% ipython --no-banner

In [1]: import numpy as np

In [2]: import numpy.linalg as la

In [3]: np.set_printoptions(precision=1, suppress=True, linewidth=160, legacy="1.25")

In [4]: tidy = lambda a: np.round(a, 1) + 0

In [5]: data = np.load("x.npy")

In [6]: data
Out[6]: 
array([[ 1, -1,  1],
       [ 1,  0,  0],
       [ 1,  1,  1],
       [ 1,  2,  4],
       [ 1,  3,  9],
       [ 1,  4, 16],
       [ 1,  5, 25],
       [ 1,  6, 36],
       [ 1,  7, 49]])

In [7]: B = np.array([[-2, 0], [1, 1], [-2, 0]])

In [8]: print(la.matrix_rank(data @ B))
2

In [9]: print(np.einsum("ik,kj->ji", data, B))
[[ -5  -2  -3  -8 -17 -30 -47 -68 -93]
 [ -1   0   1   2   3   4   5   6   7]]

In [10]: B.T @ data.T
Out[10]: 
array([[ -5,  -2,  -3,  -8, -17, -30, -47, -68, -93],
       [ -1,   0,   1,   2,   3,   4,   5,   6,   7]])

In [11]: la.matrix_rank(np.vstack([data, B.T]))
Out[11]: 3

In [12]: data @ B
Out[12]: 
array([[ -5,  -1],
       [ -2,   0],
       [ -3,   1],
       [ -8,   2],
       [-17,   3],
       [-30,   4],
       [-47,   5],
       [-68,   6],
       [-93,   7]])

In [13]: m1 = np.load("sample7.npy")

In [14]: m1
Out[14]: 
array([[-3, -3, -2, -4, -3, -1],
       [ 5, -2, -3, -4, -1,  1],
       [-2, -1, -5,  3, -1, -3],
       [ 3, -1,  1, -3, -2,  1],
       [-3, -4, -5, -4,  0, -5],
       [ 2,  5,  3,  2,  4,  5]])

In [15]: t = np.radians(180)

In [16]: r_ = np.eye(3)

In [17]: r_[2, 2] = r_[0, 0] = np.cos(t)

In [18]: r_[2, 0], r_[0, 2] = -np.sin(t), np.sin(t)

In [19]: print(tidy(r_))
[[-1.  0.  0.]
 [ 0.  1.  0.]
 [ 0.  0. -1.]]

In [20]: B = data @ r_.T

In [21]: tidy(B)
Out[21]: 
array([[ -1.,  -1.,  -1.],
       [ -1.,   0.,   0.],
       [ -1.,   1.,  -1.],
       [ -1.,   2.,  -4.],
       [ -1.,   3.,  -9.],
       [ -1.,   4., -16.],
       [ -1.,   5., -25.],
       [ -1.,   6., -36.],
       [ -1.,   7., -49.]])

In [22]: np.abs(B - data).max(axis=0)
Out[22]: array([ 2.,  0., 98.])

In [23]: tidy(la.det(r_)), np.trace(r_)
Out[23]: (1.0, -1.0)

In [24]: tidy(la.svd(data, compute_uv=False)), tidy(la.svd(B, compute_uv=False))
Out[24]: (array([69.4,  3.4,  1.7]), array([69.4,  3.4,  1.7]))

In [25]: B = np.array([[0, 2, 3], [3, 0, 3], [2, 2, 0], [3, 1, 2], [2, 0, 3], [2, 2, 0]])

In [26]: np.einsum("ik,kj->ji", m1, B)
Out[26]: 
array([[-33, -24, -12, -12, -44,  45],
       [-16,   2, -17,   7, -30,  22],
       [-35,  -2,  -6,  -6, -29,  37]])

In [27]: la.matrix_rank(m1 @ B)
Out[27]: 3

In [28]: np.einsum("ij,ij->i", m1, m1)
Out[28]: array([48, 56, 49, 25, 91, 83])
